$ python -q
>>> import numpy as np
>>> from numpy import linalg as LA
>>> np.set_printoptions(precision=2, suppress=True, linewidth=140, legacy="1.25")
>>> J = np.load("m.npy")
>>> print(J)
[[-1 -2  0]
 [-1  2  1]
 [ 2  0 -2]]
>>> evals, vecs = LA.eig(J)
>>> print(np.sort(LA.eigvals(LA.inv(J))))
[-1.56 -0.37  0.43]
>>> print(evals)
[-2.68 -0.64  2.32]
>>> M2 = J ** -1
Traceback (most recent call last):
  File "<python-input-8>", line 1, in <module>
    M2 = J ** -1
         ~~^^~~~
ValueError: Integers to negative integer powers are not allowed.
>>> M2 = LA.invert(J)
Traceback (most recent call last):
  File "<python-input-9>", line 1, in <module>
    M2 = LA.invert(J)
         ^^^^^^^^^
AttributeError: module 'numpy.linalg' has no attribute 'invert'
>>> M2 = LA.inv(J)
>>> print(M2)
[[-1.   -1.   -0.5 ]
 [ 0.    0.5   0.25]
 [-1.   -1.   -1.  ]]
>>> print(LA.inv(M2))
[[-1. -2. -0.]
 [-1.  2.  1.]
 [ 2. -0. -2.]]
>>> print(J @ M2)
[[1. 0. 0.]
 [0. 1. 0.]
 [0. 0. 1.]]
>>> print(LA.det(J) * M2)
[[-4. -4. -2.]
 [ 0.  2.  1.]
 [-4. -4. -4.]]
>>> print(round(LA.det(J) * LA.det(M2), 2))
1.0
>>> print(np.allclose(M2, J.T))
False
>>> print(round(LA.slogdet(J)[0], 2))
1.0
>>> O = M2.astype(float).copy()
>>> for j in range(3):
...     O[:, j] -= O[:, :j] @ (O[:, :j].T @ O[:, j])
...     O[:, j] /= LA.norm(O[:, j])
... 
>>> print(np.round(O.T @ O, 2) + 0)
[[1. 0. 0.]
 [0. 1. 0.]
 [0. 0. 1.]]
>>> print(O.round(2) + 0)
[[-0.71  0.    0.71]
 [ 0.    1.    0.  ]
 [-0.71  0.   -0.71]]
